$ python -q
>>> import numpy as np
>>> np.set_printoptions(suppress=True, linewidth=120)
>>> feats = np.array([[1, 0, 0], [1, 1, 0], [0, 2, 1]])
>>> M2 = feats[0, 0] * feats[1:] - np.outer(feats[1:, 0], feats[0])
>>> print(M2)
[[0 1 0]
 [0 2 1]]
>>> print(np.linalg.matrix_rank(M2), np.linalg.matrix_rank(feats))
2 3
>>> print(np.flatnonzero(~M2.round(6).any(axis=1)))
[]
>>> print(np.round(np.linalg.norm(M2, axis=1), 2))
[1.   2.24]
>>> print(round(float(np.linalg.norm(M2[0] - M2[1])), 2))
1.41
>>> print(round(float(np.linalg.norm(M2, 1)), 2), round(float(np.linalg.norm(M2, np.inf)), 2))
3.0 3.0
>>> print(np.round(np.linalg.norm(M2, 2), 2))
2.41
>>> print(np.linalg.norm(M2, axis=1).argmax())
1
>>> print(np.round(np.linalg.norm(M2[0], 1), 2), round(np.linalg.norm(M2[0], np.inf), 2))
1.0 1.0
>>> print(np.linalg.matrix_power(feats - np.diag(np.diag(feats)), 3))
[[0 0 0]
 [0 0 0]
 [0 0 0]]
>>> print([int(np.linalg.matrix_rank(np.linalg.matrix_power(feats, p))) for p in range(1, 4)])
[3, 3, 3]
>>> print(np.round(np.sort(np.linalg.eigvals(feats)), 2))
[1. 1. 1.]
>>> arr = np.loadtxt("run3.csv", delimiter=",")
>>> print(arr.round(2))
[[ 1.    8.3   1.65]
 [ 1.    7.12  1.06]
 [ 1.    8.72  1.86]
 [ 1.    8.27  1.64]
 [ 1.    4.97 -0.02]
 [ 1.    9.82  2.41]
 [ 1.    7.09  1.05]
 [ 1.    9.28  2.14]
 [ 1.    6.24  0.62]
 [ 1.    6.41  0.71]
 [ 1.    6.72  0.86]
 [ 1.    7.11  1.06]
 [ 1.    8.2   1.6 ]
 [ 1.    7.82  1.41]
 [ 1.    6.67  0.84]
 [ 1.    5.49  0.24]
 [ 1.    9.05  2.02]
 [ 1.    7.75  1.37]
 [ 1.    7.53  1.26]
 [ 1.    7.62  1.31]
 [ 1.    3.71 -0.65]
 [ 1.    6.44  0.72]]
>>> # looks like rank 2
>>> r = np.linalg.matrix_rank(arr)
>>> print(r)
2
>>> N = np.linalg.svd(arr)[2][r:].T
>>> print(np.linalg.matrix_rank(arr.T @ arr), np.linalg.matrix_rank(arr @ arr.T))
2 2
>>> print([int(np.linalg.matrix_rank(np.delete(arr, i, axis=0))) for i in range(22)])
[2, 2, 2, 2, 2, 2, 2, 2, 2, 2, 2, 2, 2, 2, 2, 2, 2, 2, 2, 2, 2, 2]
>>> print(np.round(arr @ N, 2) + 0)
[[0.]
 [0.]
 [0.]
 [0.]
 [0.]
 [0.]
 [0.]
 [0.]
 [0.]
 [0.]
 [0.]
 [0.]
 [0.]
 [0.]
 [0.]
 [0.]
 [0.]
 [0.]
 [0.]
 [0.]
 [0.]
 [0.]]
>>> print(np.allclose(arr @ N, 0))
True
>>> print(np.round(N[:, 0] / N[np.abs(N[:, 0]).round(6).argmax(), 0], 2))
[ 1.  -0.2  0.4]
>>> print(np.argsort(-np.linalg.norm(arr, axis=0).round(6), kind="stable")[:3])
[1 2 0]
>>> print(np.round(np.linalg.norm(arr, 2) / np.linalg.norm(arr), 2))
1.0
>>> M2 = np.array([[2, 1, 1], [3, 0, 2], [3, 3, 2]])
>>> print(np.linalg.matrix_rank(arr @ M2))
2
>>> ang = np.radians(135)
>>> R = np.eye(3)
>>> R[0, 0] = R[1, 1] = np.cos(ang)
>>> R[0, 1], R[1, 0] = -np.sin(ang), np.sin(ang)
>>> print(R.round(2))
[[-0.71 -0.71  0.  ]
 [ 0.71 -0.71  0.  ]
 [ 0.    0.    1.  ]]
>>> M2 = arr @ R.T
>>> print(np.allclose(np.linalg.norm(arr, axis=1), np.linalg.norm(M2, axis=1)))
True
>>> print(np.round(np.abs(M2 - arr).max(axis=0), 2))
[ 8.65 16.06  0.  ]
>>> W0 = np.loadtxt("dump.csv", delimiter=",")
>>> print(W0)
[[-3.  1.  0.  0.]
 [ 0. -3.  1.  0.]
 [ 0.  0. -3.  1.]
 [ 0.  0.  0. -3.]]
>>> # triangular: eigenvalues sit on the diagonal
>>> M2 = W0 / np.sqrt((W0 ** 2).mean(axis=1, keepdims=True))
>>> print(W0 - W0.mean(axis=1, keepdims=True))
[[-2.5   1.5   0.5   0.5 ]
 [ 0.5  -2.5   1.5   0.5 ]
 [ 0.5   0.5  -2.5   1.5 ]
 [ 0.75  0.75  0.75 -2.25]]
>>> print(np.linalg.matrix_rank(W0 - W0.mean(axis=1, keepdims=True)))
3
>>> print(M2[3])
[ 0.  0.  0. -2.]
>>> q, R = np.linalg.qr(W0)
>>> print(q)
[[ 1.  0.  0.  0.]
 [-0.  1.  0.  0.]
 [-0. -0.  1.  0.]
 [-0. -0. -0.  1.]]
>>> print(abs(R[0, 0]), np.round(np.linalg.norm(W0[:, 0]), 2))
3.0 3.0
>>> print(np.abs(np.diag(R)))
[3. 3. 3. 3.]
>>> print(R)
[[-3.  1.  0.  0.]
 [ 0. -3.  1.  0.]
 [ 0.  0. -3.  1.]
 [ 0.  0.  0. -3.]]
>>> print(np.trace(q @ q.T))
4.0
>>> print(q.shape, R.shape)
(4, 4) (4, 4)
>>> print(q.T @ q)
[[1. 0. 0. 0.]
 [0. 1. 0. 0.]
 [0. 0. 1. 0.]
 [0. 0. 0. 1.]]
>>> print(q @ R)
[[-3.  1.  0.  0.]
 [ 0. -3.  1.  0.]
 [ 0.  0. -3.  1.]
 [ 0.  0.  0. -3.]]
>>> mat = np.tanh(np.array([[0.1, -0.2],
...     [0.3, -0.3],
...     [1.1, 1.4],
...     [-1.1, 0.3],
...     [0.6, -1.2],
...     [0.8, -0.8],
...     [-0.9, 0.1],
...     [0.9, -0.6],
...     [0.7, 1.1],
...     [-1.3, -1.9],
...     [-0.9, -0.4],
...     [2.2, -1.0],
...     [1.1, 0.1],
...     [-0.9, -0.4],
...     [0.2, -0.5],
...     [0.2, 0.1],
...     [-1.1, 0.1],
...     [0.4, 2.6],
...     [-0.4, -0.2],
...     [-1.4, -1.2],
...     [-0.1, -1.1],
...     [-0.6, -0.3],
...     [-1.9, 1.2],
...     [0.8, 0.4]]) @ np.array([[-0.9, -0.3, 2.5], [1.4, -0.2, 0.4]]))
>>> print(mat.round(2))
[[-0.35  0.01  0.17]
 [-0.6  -0.03  0.56]
 [ 0.75 -0.54  1.  ]
 [ 0.89  0.26 -0.99]
 [-0.98  0.06  0.77]
 [-0.95 -0.08  0.93]
 [ 0.74  0.24 -0.98]
 [-0.93 -0.15  0.96]
 [ 0.72 -0.41  0.98]
 [-0.9   0.65 -1.  ]
 [ 0.24  0.34 -0.98]
 [-1.   -0.43  1.  ]
 [-0.69 -0.34  0.99]
 [ 0.24  0.34 -0.98]
 [-0.71  0.04  0.29]
 [-0.04 -0.08  0.49]
 [ 0.81  0.3  -0.99]
 [ 1.   -0.56  0.97]
 [ 0.08  0.16 -0.79]
 [-0.4   0.58 -1.  ]
 [-0.9   0.24 -0.6 ]
 [ 0.12  0.24 -0.92]
 [ 1.    0.32 -1.  ]
 [-0.16 -0.31  0.97]]
>>> f = np.array([0, 2, -1])
>>> print(np.cross(mat[13, :3], mat[10, :3]))
[0. 0. 0.]
>>> W2 = mat[[12, 1]].astype(float)
>>> for _ in range(3):
...     lab = np.linalg.norm(mat[:, None] - W2, axis=-1).argmin(axis=1)
...     W2 = np.array([mat[lab == j].mean(axis=0) for j in range(2)])
... 
>>> print(lab)
[0 0 0 1 0 0 1 0 0 1 1 0 0 1 0 0 1 0 1 1 1 1 1 0]
>>> print(W2.round(2))
[[-0.3  -0.22  0.78]
 [ 0.18  0.33 -0.93]]
>>> ang = np.radians(60)
>>> R = np.eye(3)
>>> R[0, 0] = R[1, 1] = np.cos(ang)
>>> R[0, 1], R[1, 0] = -np.sin(ang), np.sin(ang)
>>> print(R.round(2))
[[ 0.5  -0.87  0.  ]
 [ 0.87  0.5   0.  ]
 [ 0.    0.    1.  ]]
>>> M2 = W2 @ R.T
>>> print(np.round(np.linalg.svd(W2, compute_uv=False), 2), np.round(np.linalg.svd(M2, compute_uv=False), 2))
[1.32 0.13] [1.32 0.13]
>>> print(round(np.linalg.det(R), 2), np.trace(R))
1.0 2.0
>>> print(np.allclose(np.linalg.norm(W2, axis=1), np.linalg.norm(M2, axis=1)))
True
>>> q, R = np.linalg.qr(mat)
>>> print(np.round(q @ R, 2))
[[-0.35  0.01  0.17]
 [-0.6  -0.03  0.56]
 [ 0.75 -0.54  1.  ]
 [ 0.89  0.26 -0.99]
 [-0.98  0.06  0.77]
 [-0.95 -0.08  0.93]
 [ 0.74  0.24 -0.98]
 [-0.93 -0.15  0.96]
 [ 0.72 -0.41  0.98]
 [-0.9   0.65 -1.  ]
 [ 0.24  0.34 -0.98]
 [-1.   -0.43  1.  ]
 [-0.69 -0.34  0.99]
 [ 0.24  0.34 -0.98]
 [-0.71  0.04  0.29]
 [-0.04 -0.08  0.49]
 [ 0.81  0.3  -0.99]
 [ 1.   -0.56  0.97]
 [ 0.08  0.16 -0.79]
 [-0.4   0.58 -1.  ]
 [-0.9   0.24 -0.6 ]
 [ 0.12  0.24 -0.92]
 [ 1.    0.32 -1.  ]
 [-0.16 -0.31  0.97]]
>>> print(round(float(abs(R[0, 0])), 2), np.round(np.linalg.norm(mat[:, 0]), 2))
3.49 3.49
>>> print(np.round(np.abs(np.diag(R)), 2))
[3.49 1.63 1.19]
